$ python3 -q
>>> import numpy as np
>>> np.set_printoptions(precision=2, suppress=True, linewidth=200)
>>> tidy = lambda a: np.round(a, 2) + 0
>>> X = np.load("test3.npy")
>>> X
array([[22,  5,  4],
       [ 5, 39,  5],
       [ 5,  2, 28]])
>>> vals, vecs = np.linalg.eig(X)
>>> tidy(vals)
array([41.8 , 19.24, 27.96])
>>> tidy(np.sort(np.linalg.eigvals(X.T)))
array([19.24, 27.96, 41.8 ])
>>> B = X / np.linalg.norm(X, axis=1, keepdims=True)
>>> G = B @ B.T
>>> np.argwhere(np.triu(np.abs(G) > 0.95, 1))
array([], shape=(0, 2), dtype=int64)
>>> tidy(np.degrees(np.arccos(np.clip(G[1, 2], -1, 1))))
np.float64(77.58)
>>> tidy(G)
array([[1.  , 0.36, 0.36],
       [0.36, 1.  , 0.22],
       [0.36, 0.22, 1.  ]])
>>> (np.abs(G) > 0.9).astype(int)
array([[1, 0, 0],
       [0, 1, 0],
       [0, 0, 1]])
>>> tidy(np.linalg.norm(X) ** 2 / np.linalg.norm(X, 2) ** 2)
np.float64(1.65)
>>> tidy(np.linalg.norm(X, "nuc"))
np.float64(89.08)
>>> tidy(np.linalg.norm(X, 1)), tidy(np.linalg.norm(X, np.inf))
(np.float64(46.0), np.float64(49.0))
>>> tidy(np.linalg.norm(X, 2))
np.float64(41.94)
>>> np.linalg.norm(X, axis=1).argmax()
np.int64(1)
>>> tidy(np.linalg.norm(X[1], 1)), tidy(np.linalg.norm(X[1], np.inf))
(np.float64(49.0), np.float64(39.0))
>>> X[1] @ X[0]
np.int64(325)
>>> u = np.array([-3, 0, 2])
>>> B = X + np.outer(u, np.eye(3)[0])
>>> tidy(np.linalg.det(B) / np.linalg.det(X)), tidy(1 + np.linalg.solve(X, u)[0])
(np.float64(0.84), np.float64(0.84))
>>> B
array([[19.,  5.,  4.],
       [ 5., 39.,  5.],
       [ 7.,  2., 28.]])
>>> np.linalg.matrix_rank(np.linalg.inv(B) - np.linalg.inv(X), tol=1e-8)
np.int64(1)
>>> u = np.array([0, 0, 2])
>>> np.array([np.convolve(row, u, "same") for row in X])
array([[ 0, 44, 10],
       [ 0, 10, 78],
       [ 0, 10,  4]])
>>> np.correlate(X[1], X[2], "full")
array([ 140, 1102,  243,  205,   25])
>>> np.cross(X[1, :3], X[2, :3])
array([1082, -115, -185])
>>> np.polyval(u, X[1])
array([2, 2, 2])
>>> E = np.load("sample2.npy")
>>> E
array([[3, 1, 3, 0, 1, 2],
       [3, 0, 3, 0, 1, 4],
       [3, 0, 3, 0, 1, 6],
       [3, 1, 3, 0, 1, 2],
       [3, 1, 3, 0, 1, 2],
       [3, 1, 3, 0, 1, 2],
       [3, 3, 3, 6, 1, 0],
       [3, 3, 3, 6, 1, 0],
       [3, 3, 3, 6, 1, 0],
       [3, 2, 3, 3, 1, 0],
       [3, 3, 3, 6, 1, 0],
       [3, 2, 3, 3, 1, 0]])
>>> # columns 0 and 2 are equal
>>> np.argsort(-np.linalg.norm(E, axis=0).round(6), kind="stable")[:3]
array([3, 0, 2])
>>> np.linalg.matrix_rank(E, rtol=0.1)
np.int64(3)
>>> tidy(np.linalg.norm(E, 2) / np.linalg.norm(E))
np.float64(0.87)
>>> np.linalg.lstsq(E[:-1].T, E[-1])[2]
np.int32(4)
>>> tidy(np.trace(np.linalg.pinv(E) @ E))
np.float64(4.0)
>>> np.abs(np.diag(np.linalg.qr(E)[1])) > 1e-9
array([ True,  True, False,  True, False,  True])
>>> B = E[0, 0] * E[1:] - np.outer(E[1:, 0], E[0])
>>> B
array([[ 0, -3,  0,  0,  0,  6],
       [ 0, -3,  0,  0,  0, 12],
       [ 0,  0,  0,  0,  0,  0],
       [ 0,  0,  0,  0,  0,  0],
       [ 0,  0,  0,  0,  0,  0],
       [ 0,  6,  0, 18,  0, -6],
       [ 0,  6,  0, 18,  0, -6],
       [ 0,  6,  0, 18,  0, -6],
       [ 0,  3,  0,  9,  0, -6],
       [ 0,  6,  0, 18,  0, -6],
       [ 0,  3,  0,  9,  0, -6]])
>>> np.linalg.matrix_rank(B), np.linalg.matrix_rank(E)
(np.int64(3), np.int64(4))
>>> W0 = np.load("w.npy")
>>> tidy(W0)
array([[-0.04,  0.28, -0.17,  0.6 ,  0.55,  0.24,  0.04, -0.41],
       [ 0.08, -0.21,  0.72, -0.21,  0.27,  0.38, -0.36, -0.2 ],
       [ 0.16, -0.26, -0.31, -0.01, -0.32, -0.17, -0.49, -0.66],
       [-0.61,  0.43,  0.39,  0.11, -0.22, -0.4 , -0.16, -0.18],
       [-0.08, -0.19, -0.09,  0.41,  0.12, -0.11, -0.67,  0.55],
       [-0.24, -0.05, -0.26, -0.54,  0.65, -0.37, -0.11, -0.05],
       [ 0.69,  0.23,  0.28,  0.12,  0.15, -0.59,  0.01,  0.01],
       [ 0.2 ,  0.73, -0.2 , -0.33, -0.09,  0.33, -0.38,  0.11]])
>>> # keeps lengths
>>> vec = np.array([0, -2, -2, 0, -1, -1, 0, 0])
>>> tidy(np.abs(np.linalg.eigvals(W0)))
array([1., 1., 1., 1., 1., 1., 1., 1.])
>>> tidy(np.linalg.inv(W0))
array([[-0.04,  0.08,  0.16, -0.61, -0.08, -0.24,  0.69,  0.2 ],
       [ 0.28, -0.21, -0.26,  0.43, -0.19, -0.05,  0.23,  0.73],
       [-0.17,  0.72, -0.31,  0.39, -0.09, -0.26,  0.28, -0.2 ],
       [ 0.6 , -0.21, -0.01,  0.11,  0.41, -0.54,  0.12, -0.33],
       [ 0.55,  0.27, -0.32, -0.22,  0.12,  0.65,  0.15, -0.09],
       [ 0.24,  0.38, -0.17, -0.4 , -0.11, -0.37, -0.59,  0.33],
       [ 0.04, -0.36, -0.49, -0.16, -0.67, -0.11,  0.01, -0.38],
       [-0.41, -0.2 , -0.66, -0.18,  0.55, -0.05,  0.01,  0.11]])
>>> tidy(np.linalg.det(W0))
np.float64(-1.0)
>>> 8 - np.linalg.matrix_rank(W0 - np.eye(8), tol=1e-8)
np.int64(1)
>>> tidy(W0.T @ (W0 @ vec))
array([ 0., -2., -2.,  0., -1., -1.,  0.,  0.])
>>> tidy(W0.reshape(2, -1))
array([[-0.04,  0.28, -0.17,  0.6 ,  0.55,  0.24,  0.04, -0.41,  0.08, -0.21,  0.72, -0.21,  0.27,  0.38, -0.36, -0.2 ,  0.16, -0.26, -0.31, -0.01, -0.32, -0.17, -0.49, -0.66, -0.61,  0.43,  0.39,
         0.11, -0.22, -0.4 , -0.16, -0.18],
       [-0.08, -0.19, -0.09,  0.41,  0.12, -0.11, -0.67,  0.55, -0.24, -0.05, -0.26, -0.54,  0.65, -0.37, -0.11, -0.05,  0.69,  0.23,  0.28,  0.12,  0.15, -0.59,  0.01,  0.01,  0.2 ,  0.73, -0.2 ,
        -0.33, -0.09,  0.33, -0.38,  0.11]])
>>> tidy(W0.reshape(-1, 2))
array([[-0.04,  0.28],
       [-0.17,  0.6 ],
       [ 0.55,  0.24],
       [ 0.04, -0.41],
       [ 0.08, -0.21],
       [ 0.72, -0.21],
       [ 0.27,  0.38],
       [-0.36, -0.2 ],
       [ 0.16, -0.26],
       [-0.31, -0.01],
       [-0.32, -0.17],
       [-0.49, -0.66],
       [-0.61,  0.43],
       [ 0.39,  0.11],
       [-0.22, -0.4 ],
       [-0.16, -0.18],
       [-0.08, -0.19],
       [-0.09,  0.41],
       [ 0.12, -0.11],
       [-0.67,  0.55],
       [-0.24, -0.05],
       [-0.26, -0.54],
       [ 0.65, -0.37],
       [-0.11, -0.05],
       [ 0.69,  0.23],
       [ 0.28,  0.12],
       [ 0.15, -0.59],
       [ 0.01,  0.01],
       [ 0.2 ,  0.73],
       [-0.2 , -0.33],
       [-0.09,  0.33],
       [-0.38,  0.11]])
>>> blk = W0.reshape(8, 2, -1)
>>> blk.shape
(8, 2, 4)
>>> tidy(np.einsum("ihd,ihd->ih", blk, blk))
array([[0.47, 0.53],
       [0.61, 0.39],
       [0.19, 0.81],
       [0.73, 0.27],
       [0.22, 0.78],
       [0.42, 0.58],
       [0.63, 0.37],
       [0.72, 0.28]])
>>> tidy(blk.transpose(1, 0, 2))
array([[[-0.04,  0.28, -0.17,  0.6 ],
        [ 0.08, -0.21,  0.72, -0.21],
        [ 0.16, -0.26, -0.31, -0.01],
        [-0.61,  0.43,  0.39,  0.11],
        [-0.08, -0.19, -0.09,  0.41],
        [-0.24, -0.05, -0.26, -0.54],
        [ 0.69,  0.23,  0.28,  0.12],
        [ 0.2 ,  0.73, -0.2 , -0.33]],

       [[ 0.55,  0.24,  0.04, -0.41],
        [ 0.27,  0.38, -0.36, -0.2 ],
        [-0.32, -0.17, -0.49, -0.66],
        [-0.22, -0.4 , -0.16, -0.18],
        [ 0.12, -0.11, -0.67,  0.55],
        [ 0.65, -0.37, -0.11, -0.05],
        [ 0.15, -0.59,  0.01,  0.01],
        [-0.09,  0.33, -0.38,  0.11]]])
>>> tidy(W0[:, 6] @ W0[:, 4])
np.float64(0.0)
>>> tidy(W0 @ W0.T)
array([[1., 0., 0., 0., 0., 0., 0., 0.],
       [0., 1., 0., 0., 0., 0., 0., 0.],
       [0., 0., 1., 0., 0., 0., 0., 0.],
       [0., 0., 0., 1., 0., 0., 0., 0.],
       [0., 0., 0., 0., 1., 0., 0., 0.],
       [0., 0., 0., 0., 0., 1., 0., 0.],
       [0., 0., 0., 0., 0., 0., 1., 0.],
       [0., 0., 0., 0., 0., 0., 0., 1.]])
>>> tidy(np.linalg.norm(W0, axis=0))
array([1., 1., 1., 1., 1., 1., 1., 1.])
>>> tidy(np.linalg.pinv(W0))
array([[-0.04,  0.08,  0.16, -0.61, -0.08, -0.24,  0.69,  0.2 ],
       [ 0.28, -0.21, -0.26,  0.43, -0.19, -0.05,  0.23,  0.73],
       [-0.17,  0.72, -0.31,  0.39, -0.09, -0.26,  0.28, -0.2 ],
       [ 0.6 , -0.21, -0.01,  0.11,  0.41, -0.54,  0.12, -0.33],
       [ 0.55,  0.27, -0.32, -0.22,  0.12,  0.65,  0.15, -0.09],
       [ 0.24,  0.38, -0.17, -0.4 , -0.11, -0.37, -0.59,  0.33],
       [ 0.04, -0.36, -0.49, -0.16, -0.67, -0.11,  0.01, -0.38],
       [-0.41, -0.2 , -0.66, -0.18,  0.55, -0.05,  0.01,  0.11]])
>>> tidy(W0.T @ W0)
array([[1., 0., 0., 0., 0., 0., 0., 0.],
       [0., 1., 0., 0., 0., 0., 0., 0.],
       [0., 0., 1., 0., 0., 0., 0., 0.],
       [0., 0., 0., 1., 0., 0., 0., 0.],
       [0., 0., 0., 0., 1., 0., 0., 0.],
       [0., 0., 0., 0., 0., 1., 0., 0.],
       [0., 0., 0., 0., 0., 0., 1., 0.],
       [0., 0., 0., 0., 0., 0., 0., 1.]])
>>> m1 = np.load("mat.npy")
>>> m1
array([[ 1,  0],
       [ 0, -5]])
>>> # row 1 is much longer than the rest
>>> np.linalg.matrix_power(m1 - np.diag(np.diag(m1)), 2)
array([[0, 0],
       [0, 0]])
>>> m1 @ m1
array([[ 1,  0],
       [ 0, 25]])
>>> np.prod(np.diag(m1)), tidy(np.linalg.det(m1))
(np.int64(-5), np.float64(-5.0))
>>> tidy(np.sort(np.linalg.eigvals(m1)))
array([-5.,  1.])
>>> [int(np.linalg.matrix_rank(np.linalg.matrix_power(m1, p))) for p in range(1, 3)]
[2, 2]
>>> m1[:, 1] @ m1[:, 0]
np.int64(0)
>>> tidy(np.linalg.pinv(m1))
array([[ 1. ,  0. ],
       [ 0. , -0.2]])
>>> tidy(np.linalg.norm(m1, axis=0))
array([1., 5.])
>>> vals, vecs = np.linalg.eigh(m1)
>>> vecs.T @ m1 @ vecs
array([[-5.,  0.],
       [ 0.,  1.]])
>>> tidy(np.linalg.eigvalsh(m1 + 5 * np.eye(2)))
array([0., 6.])
>>> vals
array([-5.,  1.])
>>> np.abs(vecs[:, -1]).round(6).argmax()
np.int64(0)
>>> np.unique(vals.round(6) + 0, return_counts=True)[1]
array([1, 1])
>>> vals.sum(), np.trace(m1)
(np.float64(-4.0), np.int64(-4))
>>> vecs @ np.diag(vals) @ vecs.T
array([[ 1.,  0.],
       [ 0., -5.]])
>>> vecs.T @ vecs
array([[1., 0.],
       [0., 1.]])
>>> vals, vecs = np.linalg.eig(m1)
>>> tidy(np.sort(np.linalg.eigvals(np.linalg.inv(m1))))
array([-0.2,  1. ])
>>> vals
array([ 1., -5.])
>>> np.prod(vals)
np.float64(-5.0)
>>> tidy(np.sort(np.linalg.eigvals(m1.T)))
array([-5.,  1.])
>>> arr = np.loadtxt("m.csv", delimiter=",")
>>> arr
array([[-1., -3.,  3.,  3.,  0., -2.],
       [ 2.,  1., -1.,  0., -3.,  0.],
       [ 0., -3., -1.,  3., -1., -1.],
       [ 0.,  3.,  1.,  2., -2.,  0.],
       [ 0.,  0.,  0.,  0.,  1.,  1.],
       [ 0.,  0.,  0.,  0.,  2.,  2.]])
>>> W = np.array([[1, 2, 2, 2],
...     [2, -2, 3, -3],
...     [2, -2, 1, 2],
...     [-1, 3, -2, 0],
...     [2, 1, -1, 2],
...     [1, 2, -2, -3]])
>>> b = np.array([2, 3, 1, -3])
>>> act = np.maximum(arr @ W + b, 0)
>>> act
array([[ 0.,  6.,  0., 16.],
       [ 0.,  4., 10.,  0.],
       [ 0., 17.,  0.,  5.],
       [ 4.,  0.,  9.,  0.],
       [ 5.,  6.,  0.,  0.],
       [ 8.,  9.,  0.,  0.]])
>>> np.linalg.matrix_rank(act)
np.int64(4)
>>> basis = np.array([[-8, -1], [2, -8], [-5, 2], [-5, -4]])
>>> act @ basis
array([[ -68., -112.],
       [ -42.,  -12.],
       [   9., -156.],
       [ -77.,   14.],
       [ -28.,  -53.],
       [ -46.,  -80.]])
>>> W @ basis
array([[-24, -21],
       [-20,  32],
       [-35,   8],
       [ 24, -27],
       [-19, -20],
       [ 21,  -9]])
